% ipython --no-banner

In [1]: import numpy as np

In [2]: from numpy import linalg as LA

In [3]: np.set_printoptions(precision=2, suppress=True, linewidth=100)

In [4]: Z = np.array([[1.2, -0.3, -0.8], [0.4, -0.3, 0.2]])

In [5]: rng = np.random.default_rng(40)

In [6]: K = np.array([[2, -2],
   ...:     [2, 0],
   ...:     [-2, 1],
   ...:     [-2, 1],
   ...:     [2, 3],
   ...:     [0, -1],
   ...:     [3, 2],
   ...:     [-2, 1],
   ...:     [-3, 3],
   ...:     [-3, -3],
   ...:     [-2, -1],
   ...:     [2, -2],
   ...:     [2, 0],
   ...:     [-2, 0],
   ...:     [-1, 2],
   ...:     [-1, 0],
   ...:     [1, 3],
   ...:     [-1, -2],
   ...:     [0, 1],
   ...:     [2, 2],
   ...:     [-1, -2],
   ...:     [-3, 0],
   ...:     [1, 1],
   ...:     [-2, 1],
   ...:     [-2, -1]]) @ Z + 0.05 * rng.normal(size=(25, 3))

In [7]: K
Out[7]: 
array([[ 1.54, -0.05, -2.04],
       [ 2.44, -0.65, -1.65],
       [-2.02,  0.37,  1.75],
       [-2.03,  0.31,  1.81],
       [ 3.62, -1.53, -1.05],
       [-0.47,  0.32, -0.21],
       [ 4.42, -1.5 , -1.93],
       [-1.97,  0.31,  1.8 ],
       [-2.43, -0.02,  2.98],
       [-4.72,  1.79,  1.77],
       [-2.79,  0.94,  1.34],
       [ 1.48, -0.01, -1.95],
       [ 2.37, -0.57, -1.58],
       [-2.37,  0.57,  1.58],
       [-0.32, -0.27,  1.07],
       [-1.14,  0.4 ,  0.79],
       [ 2.44, -1.24, -0.2 ],
       [-2.  ,  0.87,  0.45],
       [ 0.43, -0.27,  0.25],
       [ 3.09, -1.18, -1.28],
       [-2.02,  0.9 ,  0.35],
       [-3.59,  0.83,  2.38],
       [ 1.64, -0.65, -0.59],
       [-2.08,  0.31,  1.71],
       [-2.85,  0.81,  1.41]])

In [8]: Z = K[[7, 22]].astype(float)

In [9]: for _ in range(5):
   ...:     lab = LA.norm(K[:, None] - Z, axis=-1).argmin(axis=1)
   ...:     Z = np.array([K[lab == j].mean(axis=0) for j in range(2)])
   ...: 

In [10]: lab
Out[10]: array([1, 1, 0, 0, 1, 0, 1, 0, 0, 0, 0, 1, 1, 0, 0, 0, 1, 0, 1, 1, 0, 0, 1, 0, 0])

In [11]: np.abs(Z[1] - Z[0]).argmax()
Out[11]: np.int64(0)

In [12]: Z
Out[12]: 
array([[-2.19,  0.56,  1.4 ],
       [ 2.35, -0.77, -1.2 ]])

In [13]: np.bincount(lab)
Out[13]: array([15, 10])

In [14]: M2 = Z + rng.integers(-2, 3, (2, 1)) @ rng.integers(-2, 3, (1, 3))

In [15]: M2
Out[15]: 
array([[-4.19,  1.56, -0.6 ],
       [ 2.35, -0.77, -1.2 ]])

In [16]: np.abs(M2 - Z).sum(axis=1)
Out[16]: array([5., 0.])

In [17]: LA.svd(M2 - Z, compute_uv=False)
Out[17]: array([3., 0.])

In [18]: mat = np.array([[6.0, 1.0, 1.0, 1.0],
    ...:     [1.0, 6.0, 1.0, 1.0],
    ...:     [1.0, 1.0, 6.0, 1.0],
    ...:     [1.0, 1.0, 1.0, 6.0]])

In [19]: lab = rng.permutation(4)

In [20]: lab
Out[20]: array([3, 1, 0, 2])

In [21]: M2 = mat[lab][:, lab]

In [22]: round(float(LA.det(M2)), 2), np.round(LA.det(mat[lab]), 2)
Out[22]: (1125.0, np.float64(1125.0))

In [23]: np.allclose(M2, mat)
Out[23]: True

In [24]: np.trace(M2)
Out[24]: np.float64(24.0)

In [25]: np.sort(np.abs(LA.eigvals(M2)))
Out[25]: array([5., 5., 5., 9.])

In [26]: M2
Out[26]: 
array([[6., 1., 1., 1.],
       [1., 6., 1., 1.],
       [1., 1., 6., 1.],
       [1., 1., 1., 6.]])

In [27]: vals, V = LA.eig(mat)

In [28]: np.round(mat @ V[:, 0] - vals[0] * V[:, 0], 2) + 0
Out[28]: array([0., 0., 0., 0.])

In [29]: np.sort(LA.eigvals(mat.T))
Out[29]: array([5., 5., 5., 9.])

In [30]: round(float(np.prod(vals)), 2)
Out[30]: 1125.0

In [31]: x = np.ones(4)

In [32]: for _ in range(4):
    ...:     x = mat @ x
    ...:     x /= LA.norm(x)
    ...:     print(round(x @ mat @ x, 2))
    ...: 
9.0
9.0
9.0
9.0

In [33]: x
Out[33]: array([0.5, 0.5, 0.5, 0.5])

In [34]: E = np.array([[-3, 3, -2], [0, 0, -3], [1, -3, 3]]) * (rng.random((3, 3)) < 0.3)

In [35]: E
Out[35]: 
array([[ 0,  3, -2],
       [ 0,  0, -3],
       [ 0, -3,  3]])

In [36]: rank = LA.matrix_rank(E)

In [37]: rank
Out[37]: np.int64(2)

In [38]: N = LA.svd(E)[2][rank:].T

In [39]: LA.matrix_rank(E.T @ E), LA.matrix_rank(E @ E.T)
Out[39]: (np.int64(2), np.int64(2))

In [40]: N.shape
Out[40]: (3, 1)

In [41]: np.allclose(E @ N, 0)
Out[41]: True

In [42]: E @ N
Out[42]: 
array([[0.],
       [0.],
       [0.]])

In [43]: [int(LA.matrix_rank(E[:i])) for i in range(1, len(E) + 1)]
Out[43]: [1, 2, 2]

In [44]: N @ N.T
Out[44]: 
array([[1., 0., 0.],
       [0., 0., 0.],
       [0., 0., 0.]])

In [45]: J = np.load("data.npy")

In [46]: J
Out[46]: 
array([[  9,  17,  -8, -31,   0],
       [ -6,   2,  -8,   2,   0],
       [  5, -10,  15,  10,   0],
       [ -3,  11, -14, -13,   0]])

In [47]: rank = LA.matrix_rank(J)

In [48]: rank
Out[48]: np.int64(2)

In [49]: N = LA.svd(J)[2][rank:].T

In [50]: [int(LA.matrix_rank(J[:i])) for i in range(1, len(J) + 1)]
Out[50]: [1, 2, 2, 2]

In [51]: LA.matrix_rank(J.T @ J), LA.matrix_rank(J @ J.T)
Out[51]: (np.int64(2), np.int64(2))

In [52]: N.shape
Out[52]: (5, 3)

In [53]: np.allclose(J @ N, 0)
Out[53]: True

In [54]: np.round(J @ N, 2) + 0
Out[54]: 
array([[0., 0., 0.],
       [0., 0., 0.],
       [0., 0., 0.],
       [0., 0., 0.]])

In [55]: x = np.array([2, 2, -2, -2, 0])

In [56]: h1 = np.maximum(J @ x, 0)

In [57]: np.flatnonzero(h1 > 1e-9)
Out[57]: array([0, 1, 3])

In [58]: np.tanh(J @ x)
Out[58]: array([ 1.,  1., -1.,  1.])

In [59]: np.maximum(J @ (3 * x), 0)
Out[59]: array([390,  12,   0, 210])

In [60]: J.T @ h1
Out[60]: array([  936,  2988, -2052, -4932,     0])

In [61]: LA.lstsq(J[:-1].T, J[-1])[2]
Out[61]: np.int32(2)

In [62]: np.abs(np.diag(LA.qr(J)[1])) > 1e-9
Out[62]: array([ True,  True, False, False])

In [63]: np.unique(J.round(6), axis=0).shape
Out[63]: (4, 5)

In [64]: np.allclose(J[:-1].T @ LA.lstsq(J[:-1].T, J[-1])[0], J[-1])
Out[64]: True

In [65]: J @ LA.pinv(J) @ J
Out[65]: 
array([[  9.,  17.,  -8., -31.,   0.],
       [ -6.,   2.,  -8.,   2.,   0.],
       [  5., -10.,  15.,  10.,   0.],
       [ -3.,  11., -14., -13.,   0.]])

In [66]: np.round(np.trace(LA.pinv(J) @ J), 2)
Out[66]: np.float64(2.0)

In [67]: A = np.vander(np.arange(4) - 1, 3, increasing=True)

In [68]: A
Out[68]: 
array([[ 1, -1,  1],
       [ 1,  0,  0],
       [ 1,  1,  1],
       [ 1,  2,  4]])

In [69]: w1 = np.array([[-8, 9], [4, -9], [-3, -5]])

In [70]: c = np.array([-2, 1])

In [71]: act = np.maximum(A @ w1 + c, 0)

In [72]: (act > 0).mean(axis=0)
Out[72]: array([0. , 0.5])

In [73]: Z = np.array([[3, 1, 1], [0, 2, 5]])

In [74]: act @ Z
Out[74]: 
array([[ 0, 28, 70],
       [ 0, 20, 50],
       [ 0,  0,  0],
       [ 0,  0,  0]])

In [75]: Q = A.astype(float).copy()

In [76]: for j in range(3):
    ...:     Q[:, j] -= Q[:, :j] @ (Q[:, :j].T @ Q[:, j])
    ...:     Q[:, j] /= LA.norm(Q[:, j])
    ...: 

In [77]: Q.T @ A
Out[77]: 
array([[2.  , 1.  , 3.  ],
       [0.  , 2.24, 2.24],
       [0.  , 0.  , 2.  ]])

In [78]: Q
Out[78]: 
array([[ 0.5 , -0.67,  0.5 ],
       [ 0.5 , -0.22, -0.5 ],
       [ 0.5 ,  0.22, -0.5 ],
       [ 0.5 ,  0.67,  0.5 ]])

In [79]: Q.T @ Q
Out[79]: 
array([[1., 0., 0.],
       [0., 1., 0.],
       [0., 0., 1.]])

In [80]: x = np.array([1, 2, 2])

In [81]: h1 = np.maximum(A @ x, 0)

In [82]: np.flatnonzero(h1 > 1e-9)
Out[82]: array([0, 1, 2, 3])

In [83]: np.maximum(A @ (3 * x), 0)
Out[83]: array([ 3,  3, 15, 39])

In [84]: F = np.load("sample4.npy")

In [85]: F
Out[85]: 
array([[3, 3],
       [3, 3]])

In [86]: left, sigma, Vh = LA.svd(F)

In [87]: np.argmax(sigma[:-1] / (sigma[1:] + 1e-6)) + 1
Out[87]: np.int64(1)

In [88]: sigma.round(2) + 0
Out[88]: array([6., 0.])

In [89]: M2 = left[:, :1] @ np.diag(sigma[:1]) @ Vh[:1]

In [90]: round(float(LA.norm(F - M2) / LA.norm(F)), 2)
Out[90]: 0.0

In [91]: round(LA.norm(F - M2, 2), 2), round(float(sigma[1]), 2)
Out[91]: (np.float64(0.0), 0.0)

In [92]: LA.matrix_rank(M2)
Out[92]: np.int64(1)

In [93]: M2
Out[93]: 
array([[3., 3.],
       [3., 3.]])

In [94]: np.round(np.abs(F - M2).max(), 2)
Out[94]: np.float64(0.0)

In [95]: LA.matrix_rank(F, rtol=0.05)
Out[95]: np.int64(1)

In [96]: f = np.array([1, 4])

In [97]: np.array([np.convolve(row, f, "same") for row in F])
Out[97]: 
array([[ 3, 15],
       [ 3, 15]])

In [98]: np.correlate(F[1], F[0], "full")
Out[98]: array([ 9, 18,  9])

In [99]: th = np.radians(30)

In [100]: Rm = np.eye(3)

In [101]: Rm[2, 2] = Rm[1, 1] = np.cos(th)

In [102]: Rm[2, 1], Rm[1, 2] = -np.sin(th), np.sin(th)

In [103]: Rm
Out[103]: 
array([[ 1.  ,  0.  ,  0.  ],
       [ 0.  ,  0.87,  0.5 ],
       [ 0.  , -0.5 ,  0.87]])

In [104]: M2 = K @ Rm.T

In [105]: LA.svd(K, compute_uv=False), LA.svd(M2, compute_uv=False)
Out[105]: (array([14.75,  3.73,  0.23]), array([14.75,  3.73,  0.23]))

In [106]: np.allclose(LA.norm(K, axis=1), LA.norm(M2, axis=1))
Out[106]: True

In [107]: np.abs(M2 - K).max(axis=0)
Out[107]: array([0.  , 1.49, 1.13])

In [108]: P = np.triu(np.array([[2, 2], [3, 2]]), 1) + np.eye(2)

In [109]: M2 = P @ F @ LA.inv(P)

In [110]: round(float(LA.det(M2)), 2)
Out[110]: -0.0

In [111]: np.trace(M2), np.trace(F)
Out[111]: (np.float64(6.0), np.int64(6))

In [112]: M2
Out[112]: 
array([[ 9., -9.],
       [ 3., -3.]])

In [113]: np.poly(M2)
Out[113]: array([ 1., -6.,  0.])

In [114]: LA.matrix_rank(M2)
Out[114]: np.int64(1)

In [115]: W0 = np.load("block2.npy")

In [116]: W0
Out[116]: 
array([[ 1,  1,  1,  1, -1, -1, -1, -1],
       [ 1,  1, -1, -1,  1,  1, -1, -1],
       [ 1, -1, -1,  1, -1,  1,  1, -1]])

In [117]: LA.matrix_rank(W0)
Out[117]: np.int64(3)

In [118]: W0.sum(axis=0)
Out[118]: array([ 3,  1, -1,  1, -1,  1, -1, -3])

In [119]: W0.shape
Out[119]: (3, 8)

In [120]: np.diff(W0, axis=0)
Out[120]: 
array([[ 0,  0, -2, -2,  2,  2,  0,  0],
       [ 0, -2,  0,  2, -2,  0,  2,  0]])

In [121]: W0.mean(axis=0)
Out[121]: array([ 1.  ,  0.33, -0.33,  0.33, -0.33,  0.33, -0.33, -1.  ])

In [122]: np.count_nonzero(W0)
Out[122]: np.int64(24)

In [123]: np.unravel_index(np.abs(W0).argmax(), W0.shape)
Out[123]: (np.int64(0), np.int64(0))

In [124]: LA.svd(W0, compute_uv=False)
Out[124]: array([2.83, 2.83, 2.83])

In [125]: round(LA.norm(W0), 2)
Out[125]: np.float64(4.9)

In [126]: LA.norm(W0, axis=1).argmax()
Out[126]: np.int64(0)

In [127]: round(float(LA.norm(W0, 2)), 2)
Out[127]: 2.83

In [128]: W0[0] @ W0[1]
Out[128]: np.int64(0)

In [129]: X = np.array([[1, 7, 0, 2, 7],
     ...:     [0, 1, 3, 3, 7],
     ...:     [0, 3, 8, 2, 3],
     ...:     [8, 6, 1, 4, 8],
     ...:     [7, 6, 7, 4, 1]])

In [130]: X
Out[130]: 
array([[1, 7, 0, 2, 7],
       [0, 1, 3, 3, 7],
       [0, 3, 8, 2, 3],
       [8, 6, 1, 4, 8],
       [7, 6, 7, 4, 1]])

In [131]: x = np.array([2, 0, 1])

In [132]: y = A @ x

In [133]: np.round(LA.lstsq(A, y)[0], 2) + 0
Out[133]: array([2., 0., 1.])

In [134]: y
Out[134]: array([3, 2, 3, 6])

In [135]: np.round(LA.solve(A.T @ A, A.T @ y), 2) + 0
Out[135]: array([2., 0., 1.])

In [136]: y = y + 0.05 * rng.normal(size=4)

In [137]: y
Out[137]: array([3.04, 2.02, 2.98, 5.95])

In [138]: c, *_ = LA.lstsq(A, y)

In [139]: [round(float(LA.norm(LA.solve(A.T @ A + lam * np.eye(3), A.T @ y))), 2) for lam in (0, 1, 10, 100)]
Out[139]: [2.25, 1.84, 1.08, 0.28]

In [140]: round(float(LA.norm(y - A @ c)), 2)
Out[140]: 0.01

In [141]: c
Out[141]: array([ 2.02, -0.02,  0.99])
